% ipython --no-banner

In [1]: import numpy as np

In [2]: from numpy import linalg as LA

In [3]: np.set_printoptions(suppress=True, linewidth=140)

In [4]: rnd = lambda a: np.round(a, 2) + 0

In [5]: X = np.load("mat.npy")

In [6]: rnd(X)
Out[6]: 
array([[-0.06, -0.05,  1.  ],
       [ 1.  ,  0.  ,  0.06],
       [ 0.  ,  1.  ,  0.05]])

In [7]: O, V = LA.qr(X[:, :2])[0], LA.qr(X[:, 2:])[0]

In [8]: sv = LA.svd(O.T @ V, compute_uv=False)

In [9]: (sv > 0.9).sum()
Out[9]: np.int64(0)

In [10]: rnd(np.degrees(np.arccos(sv.clip(0, 1))))
Out[10]: array([90.])

In [11]: P = np.triu(np.array([[-2, 3, 2], [1, 3, -3], [3, 3, 2]]), 1) + np.eye(3)

In [12]: B = P @ X @ LA.inv(P)

In [13]: LA.matrix_rank(B)
Out[13]: np.int64(3)

In [14]: rnd(B)
Out[14]: 
array([[  2.93,  -6.85, -25.15],
       [  1.  ,  -5.99, -20.06],
       [  0.  ,   1.  ,   3.04]])

In [15]: rnd(P @ X - X @ P)
Out[15]: 
array([[ 2.99,  2.18,  0.26],
       [ 0.  , -5.99, -2.15],
       [ 0.  ,  0.  ,  3.  ]])

In [16]: rnd(LA.det(B))
Out[16]: np.float64(1.0)

In [17]: x = np.array([5, 1, 0])

In [18]: rhs = X @ x

In [19]: beta, lr = np.zeros(3), 1 / LA.norm(X, 2) ** 2

In [20]: for i in range(150):
    ...:     beta -= lr * X.T @ (X @ beta - rhs)
    ...:     if i % 50 == 0: print(i, round(LA.norm(X @ beta - rhs), 2))
    ...: 
0 0.0
50 0.0
100 0.0

In [21]: rnd(LA.cond(X))
Out[21]: np.float64(1.0)

In [22]: E = np.load("case3.npy")

In [23]: E
Out[23]: 
array([[7, 4, 5],
       [9, 7, 6],
       [2, 4, 7],
       [8, 6, 2]])

In [24]: B = E[0, 0] * E[1:] - np.outer(E[1:, 0], E[0])

In [25]: B
Out[25]: 
array([[  0,  13,  -3],
       [  0,  20,  39],
       [  0,  10, -26]])

In [26]: np.flatnonzero(~B.round(6).any(axis=1))
Out[26]: array([], dtype=int64)

In [27]: LA.matrix_rank(B), LA.matrix_rank(E)
Out[27]: (np.int64(2), np.int64(3))

In [28]: def softmax(z):
    ...:     e = np.exp(z - z.max(axis=-1, keepdims=True))
    ...:     return e / e.sum(axis=-1, keepdims=True)
    ...: 

In [29]: rnd(softmax(E[0] + -2))
Out[29]: array([0.84, 0.04, 0.11])

In [30]: att = E @ E.T / np.sqrt(3)

In [31]: rnd(softmax(att))
Out[31]: 
array([[0., 1., 0., 0.],
       [0., 1., 0., 0.],
       [0., 1., 0., 0.],
       [0., 1., 0., 0.]])

In [32]: B = np.c_[E[:, :2] @ np.array([[1, 3], [3, 3]]), np.array([1, 1, 2, -1])]

In [33]: B
Out[33]: 
array([[19, 33,  1],
       [30, 48,  1],
       [14, 18,  2],
       [26, 42, -1]])

In [34]: rnd(LA.norm(LA.qr(E)[0].T @ B, axis=0) ** 2 / ((B ** 2).sum(axis=0) + 1e-12))
Out[34]: array([1.  , 1.  , 0.98])

In [35]: LA.matrix_rank(np.c_[E, B])
Out[35]: np.int64(4)

In [36]: LA.matrix_rank(B)
Out[36]: np.int64(3)

In [37]: rnd(LA.lstsq(E, B[:, 0])[0])
Out[37]: array([1., 3., 0.])

In [38]: x = np.array([2, 0, 2])

In [39]: rhs = B @ x

In [40]: rhs
Out[40]: array([40, 62, 32, 50])

In [41]: rnd(LA.solve(B.T @ B, B.T @ rhs))
Out[41]: array([2., 0., 2.])

In [42]: rng = np.random.default_rng(418)

In [43]: rhs = rhs + 0.02 * rng.normal(size=4)

In [44]: rnd(rhs)
Out[44]: array([39.98, 61.98, 31.98, 50.01])

In [45]: beta, *_ = LA.lstsq(B, rhs)

In [46]: rnd(B.T @ (rhs - B @ beta))
Out[46]: array([0., 0., 0.])

In [47]: P = E @ LA.solve(E.T @ E, E.T)

In [48]: rnd(P @ E[:, 2])
Out[48]: array([5., 6., 7., 2.])

In [49]: rnd((np.eye(4) - P) @ E)
Out[49]: 
array([[0., 0., 0.],
       [0., 0., 0.],
       [0., 0., 0.],
       [0., 0., 0.]])

In [50]: M = np.load("w.npy")

In [51]: M
Out[51]: 
array([[-9, -9, -2],
       [ 1, -1, -1],
       [ 1, -1, -1]])

In [52]: np.trace(M)
Out[52]: np.int64(-11)

In [53]: np.allclose(M @ M.T, M.T @ M)
Out[53]: False

In [54]: np.allclose(M, M.T)
Out[54]: False

In [55]: rnd(np.sort(np.abs(LA.eigvals(M))))
Out[55]: array([0.  , 4.38, 6.62])

In [56]: rnd(LA.det(M))
Out[56]: np.float64(0.0)

In [57]: (M + M.T) / 2
Out[57]: 
array([[-9. , -4. , -0.5],
       [-4. , -1. , -1. ],
       [-0.5, -1. , -1. ]])

In [58]: left, sv, vt = LA.svd(M)

In [59]: V = vt[:(sv > 1e-8).sum()]

In [60]: x = M[0] + -2 * M[1] + rng.integers(2) * np.eye(3)[0]

In [61]: x
Out[61]: array([-10.,  -7.,   0.])

In [62]: rnd(V.T @ V)
Out[62]: 
array([[ 0.9 ,  0.16, -0.26],
       [ 0.16,  0.76,  0.4 ],
       [-0.26,  0.4 ,  0.34]])

In [63]: LA.matrix_rank(np.vstack([M, x]))
Out[63]: np.int64(3)

In [64]: np.allclose(V.T @ V @ x, x)
Out[64]: False

In [65]: lab = rng.integers(0, 2, 4)

In [66]: J = (lab[:, None] == lab) * -2 + np.eye(4)

In [67]: J
Out[67]: 
array([[-1.,  0., -2.,  0.],
       [ 0., -1.,  0., -2.],
       [-2.,  0., -1.,  0.],
       [ 0., -2.,  0., -1.]])

In [68]: w, V = LA.eig(J)

In [69]: rnd(np.prod(w))
Out[69]: np.float64(9.0)

In [70]: rnd(np.sort(LA.eigvals(J @ J)))
Out[70]: array([1., 1., 9., 9.])

In [71]: rnd(np.sort(LA.eigvals(J.T)))
Out[71]: array([-3., -3.,  1.,  1.])

In [72]: rnd(J @ V[:, 0] - w[0] * V[:, 0])
Out[72]: array([0., 0., 0., 0.])

In [73]: x = np.array([0, 1, 3, -2])

In [74]: (J @ x).argmax()
Out[74]: np.int64(1)

In [75]: J @ x
Out[75]: array([-6.,  3., -3.,  0.])

In [76]: J @ (2 * x)
Out[76]: array([-12.,   6.,  -6.,   0.])

In [77]: LA.norm(J @ x) <= LA.norm(J, 2) * LA.norm(x) + 1e-9
Out[77]: np.True_

In [78]: np.sign((J @ x).round(6))
Out[78]: array([-1.,  1., -1.,  0.])

In [79]: (J * x).sum(axis=1)
Out[79]: array([-6.,  3., -3.,  0.])

In [80]: lab = rng.permutation(4)

In [81]: lab
Out[81]: array([2, 0, 3, 1])

In [82]: B = J[lab][:, lab]

In [83]: rnd(np.sort(np.abs(LA.eigvals(B))))
Out[83]: array([1., 1., 3., 3.])

In [84]: np.trace(B)
Out[84]: np.float64(-4.0)

In [85]: np.diag(B)
Out[85]: array([-1., -1., -1., -1.])

In [86]: np.sort(np.abs(np.fft.fft(J[0]))), rnd(np.sort(LA.svd(J, compute_uv=False)))
Out[86]: (array([1., 1., 3., 3.]), array([1., 1., 3., 3.]))

In [87]: (J @ J)[0]
Out[87]: array([5., 0., 4., 0.])

In [88]: J @ (-1.0) ** np.arange(4)
Out[88]: array([-3.,  3., -3.,  3.])

In [89]: J @ np.ones(4)
Out[89]: array([-3., -3., -3., -3.])

In [90]: np.allclose(J @ J.T, J.T @ J)
Out[90]: True

In [91]: B = J / LA.norm(J, axis=1, keepdims=True)

In [92]: G = B @ B.T

In [93]: (G - 2 * np.eye(4)).round(6).argmax(axis=1)
Out[93]: array([2, 3, 0, 1])

In [94]: np.argwhere(np.triu(np.abs(G) > 0.95, 1))
Out[94]: array([], shape=(0, 2), dtype=int64)

In [95]: rnd(G[3])
Out[95]: array([0. , 0.8, 0. , 1. ])

In [96]: mat = np.array([[2, 1, 1], [-1, -2, 2], [0, -2, -2]])

In [97]: B = mat[0, 0] * mat[1:] - np.outer(mat[1:, 0], mat[0])

In [98]: B
Out[98]: 
array([[ 0, -3,  5],
       [ 0, -4, -4]])

In [99]: mat[:, 0] / mat[0, 0]
Out[99]: array([ 1. , -0.5,  0. ])

In [100]: np.flatnonzero(~B.round(6).any(axis=1))
Out[100]: array([], dtype=int64)

In [101]: O, R = LA.qr(mat)

In [102]: rnd(np.abs(np.diag(R)))
Out[102]: array([2.24, 2.41, 2.97])

In [103]: rnd(O @ R)
Out[103]: 
array([[ 2.,  1.,  1.],
       [-1., -2.,  2.],
       [ 0., -2., -2.]])

In [104]: rnd(O)
Out[104]: 
array([[-0.89, -0.25, -0.37],
       [ 0.45, -0.5 , -0.74],
       [ 0.  , -0.83,  0.56]])

In [105]: P = np.triu(np.array([[2, 1, 3], [3, 0, 3], [0, 1, 2]]), 1) + np.eye(3)

In [106]: B = P @ mat @ LA.inv(P)

In [107]: rnd(LA.det(B))
Out[107]: np.float64(16.0)

In [108]: P @ mat - mat @ P
Out[108]: 
array([[ -1., -10., -13.],
       [  0.,  -5.,   3.],
       [  0.,   0.,   6.]])
